>>> import numpy as np
>>> np.set_printoptions(precision=1, suppress=True, linewidth=200, floatmode="fixed")
>>> tidy = lambda a: np.round(a, 1) + 0
>>> A = np.diag(np.array([3, 2, 2, 0, 3, 0, 2, 2, 1]))
>>> A
array([[3, 0, 0, 0, 0, 0, 0, 0, 0],
       [0, 2, 0, 0, 0, 0, 0, 0, 0],
       [0, 0, 2, 0, 0, 0, 0, 0, 0],
       [0, 0, 0, 0, 0, 0, 0, 0, 0],
       [0, 0, 0, 0, 3, 0, 0, 0, 0],
       [0, 0, 0, 0, 0, 0, 0, 0, 0],
       [0, 0, 0, 0, 0, 0, 2, 0, 0],
       [0, 0, 0, 0, 0, 0, 0, 2, 0],
       [0, 0, 0, 0, 0, 0, 0, 0, 1]])
>>> tidy(A @ np.linalg.pinv(A) @ A)
array([[3.0, 0.0, 0.0, 0.0, 0.0, 0.0, 0.0, 0.0, 0.0],
       [0.0, 2.0, 0.0, 0.0, 0.0, 0.0, 0.0, 0.0, 0.0],
       [0.0, 0.0, 2.0, 0.0, 0.0, 0.0, 0.0, 0.0, 0.0],
       [0.0, 0.0, 0.0, 0.0, 0.0, 0.0, 0.0, 0.0, 0.0],
       [0.0, 0.0, 0.0, 0.0, 3.0, 0.0, 0.0, 0.0, 0.0],
       [0.0, 0.0, 0.0, 0.0, 0.0, 0.0, 0.0, 0.0, 0.0],
       [0.0, 0.0, 0.0, 0.0, 0.0, 0.0, 2.0, 0.0, 0.0],
       [0.0, 0.0, 0.0, 0.0, 0.0, 0.0, 0.0, 2.0, 0.0],
       [0.0, 0.0, 0.0, 0.0, 0.0, 0.0, 0.0, 0.0, 1.0]])
>>> np.unique(A.round(6), axis=0).shape
(8, 9)
>>> tidy(np.trace(np.linalg.pinv(A) @ A))
np.float64(7.0)
>>> np.allclose(A[:-1].T @ np.linalg.lstsq(A[:-1].T, A[-1])[0], A[-1])
False
>>> rk = np.linalg.matrix_rank(A)
>>> rk
np.int64(7)
>>> N = np.linalg.svd(A)[2][rk:].T
>>> [int(np.linalg.matrix_rank(np.delete(A, i, axis=0))) for i in range(9)]
[6, 6, 6, 7, 6, 7, 6, 6, 6]
>>> N @ N.T
array([[0.0, 0.0, 0.0, 0.0, 0.0, 0.0, 0.0, 0.0, 0.0],
       [0.0, 0.0, 0.0, 0.0, 0.0, 0.0, 0.0, 0.0, 0.0],
       [0.0, 0.0, 0.0, 0.0, 0.0, 0.0, 0.0, 0.0, 0.0],
       [0.0, 0.0, 0.0, 1.0, 0.0, 0.0, 0.0, 0.0, 0.0],
       [0.0, 0.0, 0.0, 0.0, 0.0, 0.0, 0.0, 0.0, 0.0],
       [0.0, 0.0, 0.0, 0.0, 0.0, 1.0, 0.0, 0.0, 0.0],
       [0.0, 0.0, 0.0, 0.0, 0.0, 0.0, 0.0, 0.0, 0.0],
       [0.0, 0.0, 0.0, 0.0, 0.0, 0.0, 0.0, 0.0, 0.0],
       [0.0, 0.0, 0.0, 0.0, 0.0, 0.0, 0.0, 0.0, 0.0]])
>>> [int(np.linalg.matrix_rank(A[:i])) for i in range(1, len(A) + 1)]
[1, 2, 3, 3, 4, 4, 5, 6, 7]
>>> tidy(np.linalg.norm(A, 2) / np.linalg.norm(A))
np.float64(0.5)
>>> np.argsort(-np.linalg.norm(A, axis=0).round(6), kind="stable")[:3]
array([0, 4, 1])
>>> np.linalg.matrix_rank(A, rtol=0.1)
np.int64(7)
>>> [round(float(x), 1) for x in np.linalg.svd(A, compute_uv=False)[:3]]
[3.0, 3.0, 2.0]
>>> F = np.load("case10.npy")
>>> F
array([[ 1,  0,  0,  1,  0,  0],
       [ 0, -1,  0,  0,  0,  0],
       [ 0,  0, -1,  0, -2,  0],
       [-3,  0,  0,  2,  0,  0],
       [ 0,  0,  1,  0,  0, -3],
       [ 0,  0,  3,  0,  2,  0]])
>>> C2 = F.T @ F
>>> np.allclose(C2, C2.T)
True
>>> np.trace(C2), (F ** 2).sum()
(np.int64(44), np.int64(44))
>>> J = np.loadtxt("sample14.csv", delimiter=",")
>>> J
array([[-0.1, -0.4, -0.1, -0.9,  0.9,  0.6],
       [-0.1,  1.0, -0.5,  1.0, -0.9, -0.6],
       [-0.1, -0.1,  0.8,  1.0,  1.0,  0.2],
       [-0.4,  1.0,  0.2,  1.0,  1.0, -0.1],
       [-0.4, -1.0,  0.6,  0.9, -0.7, -0.5],
       [ 0.6,  0.8,  0.4,  0.8, -0.7, -0.4],
       [ 0.4,  1.0,  0.3,  1.0, -0.4, -0.5],
       [ 0.1, -0.3,  0.3,  0.8, -0.9, -0.5],
       [ 0.1, -0.2,  0.9,  1.0,  1.0, -0.2],
       [ 0.7,  1.0, -0.4,  0.5, -0.9, -0.4],
       [-0.6,  0.9, -0.4,  1.0, -0.9, -0.8],
       [ 0.2,  0.9, -0.8, -1.0, -0.7,  0.4],
       [ 0.4,  1.0,  0.9,  1.0,  1.0,  0.2],
       [ 0.3, -0.7,  0.8, -0.7,  1.0,  0.8],
       [ 0.3,  1.0,  0.5,  1.0, -0.1, -0.6],
       [-0.6, -0.9,  1.0,  1.0,  1.0, -0.6],
       [-0.3, -0.7, -0.1,  0.3, -0.8, -0.3],
       [-0.5, -0.8, -0.1, -0.6,  0.9,  0.5],
       [-0.4,  1.0, -0.9,  0.9, -1.0, -0.8],
       [ 0.1, -0.5, -0.8, -1.0, -1.0,  0.0],
       [ 0.0, -0.7, -0.4, -0.8, -1.0, -0.2],
       [-0.3, -0.9,  0.9,  1.0,  0.6, -0.5],
       [-0.4, -0.9, -0.1, -0.1, -0.6, -0.1],
       [-0.7, -0.9, -1.0, -1.0, -1.0,  0.2],
       [ 0.7, -0.9,  1.0,  1.0,  1.0, -0.2]])
>>> Z = J[[16, 21]].astype(float)
>>> for _ in range(6):
...     z = np.linalg.norm(J[:, None] - Z, axis=-1).argmin(axis=1)
...     Z = np.array([J[z == j].mean(axis=0) for j in range(2)])
... 
>>> z
array([1, 0, 1, 1, 0, 0, 0, 0, 1, 0, 0, 0, 1, 1, 0, 1, 0, 1, 0, 0, 0, 1, 0, 0, 1])
>>> np.abs(Z[1] - Z[0]).argmax()
np.int64(4)
>>> tidy(Z)
array([[ 0.0,  0.2, -0.2,  0.3, -0.8, -0.3],
       [-0.1, -0.3,  0.6,  0.5,  0.9,  0.1]])
>>> z = J[:, 5] > np.median(J[:, 5])
>>> r0 = J[z].mean(axis=0) - J[~z].mean(axis=0)
>>> z.astype(int)
array([1, 0, 1, 1, 0, 0, 0, 0, 0, 0, 0, 1, 1, 1, 0, 0, 0, 1, 0, 1, 0, 0, 1, 1, 0])
>>> np.argsort(-np.abs(r0).round(6), kind="stable")
array([3, 5, 4, 2, 1, 0])
>>> tidy(r0)
array([-0.1, -0.2, -0.2, -1.0,  0.6,  0.7])
>>> Xc = J - J.mean(axis=0)
>>> left, sv, Vh = np.linalg.svd(Xc, full_matrices=False)
>>> tidy((sv ** 2).sum() ** 2 / (sv ** 4).sum())
np.float64(3.1)
>>> np.linalg.matrix_rank(Xc)
np.int64(6)
>>> tidy(sv)
array([5.4, 5.0, 3.3, 2.1, 0.8, 0.7])
>>> tidy(np.abs(Vh[-1]))
array([0.1, 0.2, 0.3, 0.5, 0.1, 0.7])
